% ipython --no-banner

In [1]: import numpy as np

In [2]: import numpy.linalg as la

In [3]: np.set_printoptions(precision=1, suppress=True, linewidth=200)

In [4]: M = np.load("sample10.npy")

In [5]: M
Out[5]: 
array([[  3,  -3,   0,   3],
       [ -3,   3,  -3,  -3],
       [ 11, -11,   2,  11]])

In [6]: U, sv, VT = la.svd(M)

In [7]: sv.round(1) + 0
Out[7]: array([20.6,  2.4,  0. ])

In [8]: out = U[:, :2] @ np.diag(sv[:2]) @ VT[:2]

In [9]: la.matrix_rank(out)
Out[9]: np.int64(2)

In [10]: round(float(la.norm(M - out, 2)), 1), np.round(sv[2], 1)
Out[10]: (0.0, np.float64(0.0))

In [11]: out = M / np.sqrt((M ** 2).mean(axis=1, keepdims=True))

In [12]: M - M.mean(axis=1, keepdims=True)
Out[12]: 
array([[  2.2,  -3.8,  -0.8,   2.2],
       [ -1.5,   4.5,  -1.5,  -1.5],
       [  7.8, -14.2,  -1.2,   7.8]])

In [13]: la.matrix_rank(M - M.mean(axis=1, keepdims=True))
Out[13]: np.int64(2)

In [14]: out[2]
Out[14]: array([ 1.1, -1.1,  0.2,  1.1])

In [15]: la.matrix_rank(out) == la.matrix_rank(M)
Out[15]: np.True_

In [16]: F = np.load("w.npy")

In [17]: print(F)
[[18  0 -3]
 [ 0 18 15]
 [-3 15 13]]

In [18]: print(la.matrix_rank(F))
2

In [19]: print(np.count_nonzero(F))
7

In [20]: np.abs(F).max()
Out[20]: np.int64(18)

In [21]: print(np.diff(F, axis=0))
[[-18  18  18]
 [ -3  -3  -2]]

In [22]: F.sum(axis=1)
Out[22]: array([15, 33, 25])

In [23]: round(float(la.norm(F)), 1)
Out[23]: 35.8

In [24]: np.unique(M.round(6), axis=0).shape
Out[24]: (3, 4)

In [25]: la.lstsq(M[:-1].T, M[-1])[2]
Out[25]: np.int32(2)

In [26]: print(np.round(M @ la.pinv(M) @ M, 1) + 0)
[[  3.  -3.   0.   3.]
 [ -3.   3.  -3.  -3.]
 [ 11. -11.   2.  11.]]

In [27]: np.allclose(M[:-1].T @ la.lstsq(M[:-1].T, M[-1])[0], M[-1])
Out[27]: True

In [28]: J = np.load("dump.npy")

In [29]: J
Out[29]: 
array([[0, 1, 0],
       [1, 0, 1],
       [0, 1, 0]])

In [30]: print(J.sum(axis=1))
[1 2 1]

In [31]: np.count_nonzero(J)
Out[31]: np.int64(4)

In [32]: J.sum(axis=0)
Out[32]: array([1, 2, 1])

In [33]: np.diff(J, axis=0)
Out[33]: 
array([[ 1, -1,  1],
       [-1,  1, -1]])

In [34]: J.mean(axis=0)
Out[34]: array([0.3, 0.7, 0.3])

In [35]: la.svd(J, compute_uv=False)
Out[35]: array([1.4, 1.4, 0. ])

In [36]: J.shape
Out[36]: (3, 3)

In [37]: U, sv, VT = la.svd(J)

In [38]: evecs = VT[:(sv > 1e-8).sum()]

In [39]: rng = np.random.default_rng(22)

In [40]: vec = J[2] + -2 * J[0] + rng.integers(2) * np.eye(3)[0]

In [41]: vec
Out[41]: array([ 1., -1.,  0.])

In [42]: la.matrix_rank(np.vstack([J, vec]))
Out[42]: np.int64(3)

In [43]: rk = la.matrix_rank(J)

In [44]: rk
Out[44]: np.int64(2)

In [45]: N = la.svd(J)[2][rk:].T

In [46]: la.matrix_rank(J.T @ J), la.matrix_rank(J @ J.T)
Out[46]: (np.int64(2), np.int64(2))

In [47]: N @ N.T
Out[47]: 
array([[ 0.5,  0. , -0.5],
       [ 0. ,  0. ,  0. ],
       [-0.5,  0. ,  0.5]])

In [48]: print(N[:, 0] / N[np.abs(N[:, 0]).round(6).argmax(), 0])
[ 1. -0. -1.]

In [49]: print(N.shape)
(3, 1)

In [50]: [int(la.matrix_rank(J[:, :j + 1])) for j in range(3)]
Out[50]: [1, 2, 2]

In [51]: J @ N
Out[51]: 
array([[0.],
       [0.],
       [0.]])

In [52]: out = np.array([[0, 3, 4, 5], [2, 4, 0, 1], [5, 3, 1, 5], [2, 2, 1, 4]])

In [53]: data = np.triu(out)

In [54]: data
Out[54]: 
array([[0, 3, 4, 5],
       [0, 4, 0, 1],
       [0, 0, 1, 5],
       [0, 0, 0, 4]])

In [55]: r0 = np.array([0, -1])

In [56]: np.array([np.convolve(row, r0, "same") for row in J])
Out[56]: 
array([[ 0,  0, -1],
       [ 0, -1,  0],
       [ 0,  0, -1]])

In [57]: np.convolve(J[2], r0)
Out[57]: array([ 0,  0, -1,  0])

In [58]: la.matrix_power(data - np.diag(np.diag(data)), 4)
Out[58]: 
array([[0, 0, 0, 0],
       [0, 0, 0, 0],
       [0, 0, 0, 0],
       [0, 0, 0, 0]])

In [59]: data @ data
Out[59]: 
array([[ 0, 12,  4, 43],
       [ 0, 16,  0,  8],
       [ 0,  0,  1, 25],
       [ 0,  0,  0, 16]])

In [60]: K = np.array([[3, 1, 9, 3], [2, 0, 6, 0], [3, 2, 9, 0], [3, 1, 9, 0]])

In [61]: U, sv, VT = la.svd(K)

In [62]: evecs = VT[:(sv > 1e-8).sum()]

In [63]: vec = K[1] + 4 * K[0] + rng.integers(2) * np.eye(4)[1]

In [64]: vec
Out[64]: array([14.,  4., 42., 12.])

In [65]: np.allclose(evecs.T @ evecs @ vec, vec)
Out[65]: True

In [66]: np.diag(evecs.T @ evecs)
Out[66]: array([0.1, 1. , 0.9, 1. ])

In [67]: round(la.norm(vec - evecs.T @ evecs @ vec), 1)
Out[67]: np.float64(0.0)

In [68]: U, sv, VT = la.svd(K)

In [69]: sv.round(1) + 0
Out[69]: array([17.8,  2.5,  1.1,  0. ])

In [70]: print(np.argmax(sv[:-1] / (sv[1:] + 1e-6)) + 1)
3

In [71]: out = U[:, :3] @ np.diag(sv[:3]) @ VT[:3]

In [72]: round(float(la.norm(K - out, 2)), 1), round(sv[3], 1)
Out[72]: (0.0, np.float64(0.0))

In [73]: print(np.round(np.abs(K - out).max(), 1))
0.0

In [74]: arr = np.load("block16.npy")

In [75]: arr
Out[75]: 
array([[ 0.1, -0.2,  0.1,  0.1],
       [-0.2,  0.8, -0.2, -0.2],
       [ 0.1, -0.2,  0.1,  0.1],
       [ 0.1, -0.2,  0.1,  0.1]])

In [76]: def softmax(z):
    ...:     e = np.exp(z - z.max(axis=-1, keepdims=True))
    ...:     return e / e.sum(axis=-1, keepdims=True)
    ...: 

In [77]: print(np.round(softmax(M[2] + -1), 1) + 0)
[0.5 0.  0.  0.5]

In [78]: np.round(softmax(M[2]), 1) + 0
Out[78]: array([0.5, 0. , 0. , 0.5])

In [79]: S = M @ M.T / np.sqrt(4)

In [80]: np.round(softmax(S), 1) + 0
Out[80]: 
array([[0., 0., 1.],
       [0., 1., 0.],
       [0., 0., 1.]])

In [81]: W0 = np.load("out2.npy")

In [82]: print(W0.round(1) + 0)
[[0.  0.  0.1]
 [0.  0.  0. ]
 [0.1 0.  1. ]]

In [83]: np.round(np.trace(la.pinv(W0) @ W0), 1)
Out[83]: np.float64(1.0)

In [84]: la.lstsq(W0[:-1].T, W0[-1])[2]
Out[84]: np.int32(1)

In [85]: print(np.round(W0 @ la.pinv(W0) @ W0, 1) + 0)
[[0.  0.  0.1]
 [0.  0.  0. ]
 [0.1 0.  1. ]]

In [86]: feats = np.loadtxt("layer10.csv", delimiter=",")

In [87]: print(feats)
[[0.3 0.3 0.1 0.2]
 [0.2 0.2 0.2 0.4]
 [0.1 0.4 0.4 0.1]
 [0.2 0.1 0.4 0.3]]

In [88]: print(feats @ np.ones(4))
[1. 1. 1. 1.]

In [89]: p = np.eye(4)[2]

In [90]: for _ in range(7):
    ...:     p = p @ feats
    ...:     print(p.round(1))
    ...: 
[0.1 0.4 0.4 0.1]
[0.2 0.3 0.3 0.2]
[0.2 0.3 0.3 0.2]
[0.2 0.3 0.3 0.2]
[0.2 0.3 0.3 0.2]
[0.2 0.3 0.3 0.2]
[0.2 0.3 0.3 0.2]

In [91]: round(float(la.det(2 * feats)), 1), round(float(la.det(feats)), 1)
Out[91]: (0.1, 0.0)

In [92]: np.round(np.poly(feats), 1) + 0
Out[92]: array([ 1. , -1.2,  0.3,  0. ,  0. ])

In [93]: print(round(np.einsum("ii->", feats), 1))
1.2

In [94]: print(la.eigvals(feats))
[ 1. +0.j   0.2+0.j  -0. +0.2j -0. -0.2j]

In [95]: vec = np.array([8, 5, 2, 5])

In [96]: h = np.maximum(feats @ vec, 0)

In [97]: feats.T @ h
Out[97]: array([4.3, 5.2, 5. , 4.8])

In [98]: np.maximum(feats @ vec, 0) - np.maximum(-feats @ vec, 0)
Out[98]: array([5.6, 5. , 4.1, 4.6])

In [99]: np.maximum(feats @ (3 * vec), 0)
Out[99]: array([16.8, 15. , 12.3, 13.7])

In [100]: np.flatnonzero(h > 1e-9)
Out[100]: array([0, 1, 2, 3])

In [101]: h
Out[101]: array([5.6, 5. , 4.1, 4.6])

In [102]: print(np.tanh(feats @ vec))
[1. 1. 1. 1.]

In [103]: print(la.matrix_rank(K, rtol=0.1))
2

In [104]: la.cond(K) > 100
Out[104]: np.True_
